In [1]: import numpy as np

In [2]: np.set_printoptions(precision=2, suppress=True, linewidth=100, sign=" ")

In [3]: tidy = lambda a: np.round(a, 2) + 0

In [4]: m1 = np.loadtxt("sample15.csv", delimiter=",")

In [5]: m1
Out[5]: 
array([[ 1.11,  0.5 ,  0.31,  4.36,  0.31,  1.12, -0.37,  1.7 , -0.04],
       [-0.67,  2.25, -0.83, -2.81,  1.15, -1.07,  0.82, -2.47,  1.29],
       [-3.98,  0.27,  1.17, -2.54,  0.26,  0.24,  0.77, -0.47, -0.56],
       [-2.53, -2.12, -1.44,  1.75,  0.11,  1.28, -2.45, -0.5 ,  1.02],
       [-0.02,  1.95,  2.53, -1.19, -1.36, -0.39,  0.14, -0.59, -3.32],
       [-2.77,  0.14,  0.  ,  0.83, -0.54,  1.53,  3.3 , -1.66,  0.63],
       [ 1.26, -0.76,  0.89,  2.42, -0.68,  1.88,  2.49, -2.16,  1.17],
       [-0.46,  1.94, -0.74, -0.13,  4.11,  1.08, -0.75,  0.61, -1.22],
       [ 1.1 ,  0.78,  0.16,  1.07, -0.6 ,  1.37,  1.87, -1.79, -3.62],
       [ 0.2 ,  2.29,  1.89, -2.08, -1.01, -0.85, -0.18,  1.47,  2.81],
       [-1.84, -2.2 , -1.5 , -0.98, -0.37, -1.14,  1.53,  2.05,  2.36],
       [-3.95,  1.34, -0.25, -0.31,  0.77,  1.42, -0.69,  1.87,  0.91],
       [ 2.09, -1.64,  0.78, -2.06, -1.24, -3.2 ,  1.07, -0.27,  0.26],
       [ 0.28,  0.29,  0.4 , -3.2 , -2.29, -1.4 ,  1.98,  1.65,  0.77],
       [-0.73,  0.51, -0.73, -3.42,  1.17,  1.94,  0.22,  2.29,  1.26],
       [ 1.32,  1.4 ,  4.28,  0.01, -1.29,  0.49, -0.28, -0.25, -0.98],
       [-0.41, -2.15, -1.32,  2.17,  0.38, -1.13,  3.25, -1.26, -0.44],
       [ 0.12, -0.52, -0.23,  0.39, -1.74,  0.96, -0.11, -1.49, -4.28],
       [ 0.64,  2.81,  2.75,  0.26,  1.67,  1.29,  0.62, -1.77, -1.07],
       [ 0.98, -1.68,  2.08,  1.68,  0.29, -2.29,  2.27, -1.88,  0.22],
       [-1.69, -1.41,  2.54,  0.83,  1.68,  1.59,  1.15,  1.25, -2.18],
       [ 1.61, -1.37,  1.76, -1.38,  1.36, -0.3 ,  0.37,  0.24, -3.66],
       [-2.73,  0.81,  0.02, -1.66,  0.57, -2.63, -0.73,  0.43,  2.49],
       [-2.04,  0.86, -2.03,  0.05, -0.18, -3.25,  1.8 ,  1.23, -0.79],
       [-2.68,  1.61, -0.66, -1.79, -0.11,  0.55, -0.65,  1.74, -2.8 ],
       [-2.52,  3.04,  1.71,  1.82, -1.06,  0.9 ,  0.03,  1.05,  0.3 ],
       [ 0.97, -2.59,  1.79, -1.46,  2.64, -0.42,  1.67, -0.76, -1.23],
       [ 0.74, -0.93, -0.18, -3.76, -0.27, -1.16, -1.9 , -2.06, -0.43],
       [ 1.8 ,  2.31, -0.5 , -0.86, -1.51,  1.37,  3.13,  0.05,  1.23],
       [-1.48, -2.3 , -1.64, -1.81,  2.7 , -0.93, -1.22,  1.09, -0.86],
       [ 1.96, -1.43,  3.57, -0.43, -1.39,  0.2 ,  1.88,  0.72, -0.37],
       [-1.44, -0.46, -3.62, -0.37, -1.21,  0.12,  2.71, -0.79, -0.14]])

In [6]: gram = np.cov(m1, rowvar=False)

In [7]: tidy(np.corrcoef(m1.T))
Out[7]: 
array([[ 1.  , -0.12,  0.41,  0.06, -0.18, -0.08,  0.24, -0.3 , -0.19],
       [-0.12,  1.  ,  0.14, -0.07, -0.12,  0.25, -0.13,  0.1 ,  0.06],
       [ 0.41,  0.14,  1.  ,  0.07, -0.1 ,  0.12, -0.02, -0.08, -0.2 ],
       [ 0.06, -0.07,  0.07,  1.  , -0.03,  0.35,  0.2 , -0.15, -0.11],
       [-0.18, -0.12, -0.1 , -0.03,  1.  ,  0.1 , -0.28,  0.07, -0.1 ],
       [-0.08,  0.25,  0.12,  0.35,  0.1 ,  1.  , -0.05,  0.  , -0.19],
       [ 0.24, -0.13, -0.02,  0.2 , -0.28, -0.05,  1.  , -0.26,  0.07],
       [-0.3 ,  0.1 , -0.08, -0.15,  0.07,  0.  , -0.26,  1.  ,  0.21],
       [-0.19,  0.06, -0.2 , -0.11, -0.1 , -0.19,  0.07,  0.21,  1.  ]])

In [8]: tidy(gram)
Out[8]: 
array([[ 3.15, -0.37,  1.28,  0.19, -0.45, -0.2 ,  0.64, -0.76, -0.62],
       [-0.37,  2.85,  0.43, -0.24, -0.31,  0.62, -0.34,  0.23,  0.18],
       [ 1.28,  0.43,  3.06,  0.23, -0.25,  0.3 , -0.05, -0.21, -0.64],
       [ 0.19, -0.24,  0.23,  3.57, -0.08,  0.97,  0.57, -0.42, -0.38],
       [-0.45, -0.31, -0.25, -0.08,  2.1 ,  0.21, -0.62,  0.14, -0.25],
       [-0.2 ,  0.62,  0.3 ,  0.97,  0.21,  2.19, -0.12,  0.  , -0.51],
       [ 0.64, -0.34, -0.05,  0.57, -0.62, -0.12,  2.24, -0.55,  0.2 ],
       [-0.76,  0.23, -0.21, -0.42,  0.14,  0.  , -0.55,  2.06,  0.53],
       [-0.62,  0.18, -0.64, -0.38, -0.25, -0.51,  0.2 ,  0.53,  3.25]])

In [9]: tidy(np.corrcoef(m1[:, 7], m1[:, 5])[0, 1])
Out[9]: np.float64(0.0)

In [10]: tidy(np.median(m1, axis=0))
Out[10]: array([-0.22,  0.28,  0.09, -0.4 , -0.14,  0.22,  0.7 , -0.1 , -0.26])

In [11]: tidy(np.polyfit(m1[:, 7], m1[:, 5], 1))
Out[11]: array([ 0.  , -0.03])

In [12]: gram.shape
Out[12]: (9, 9)
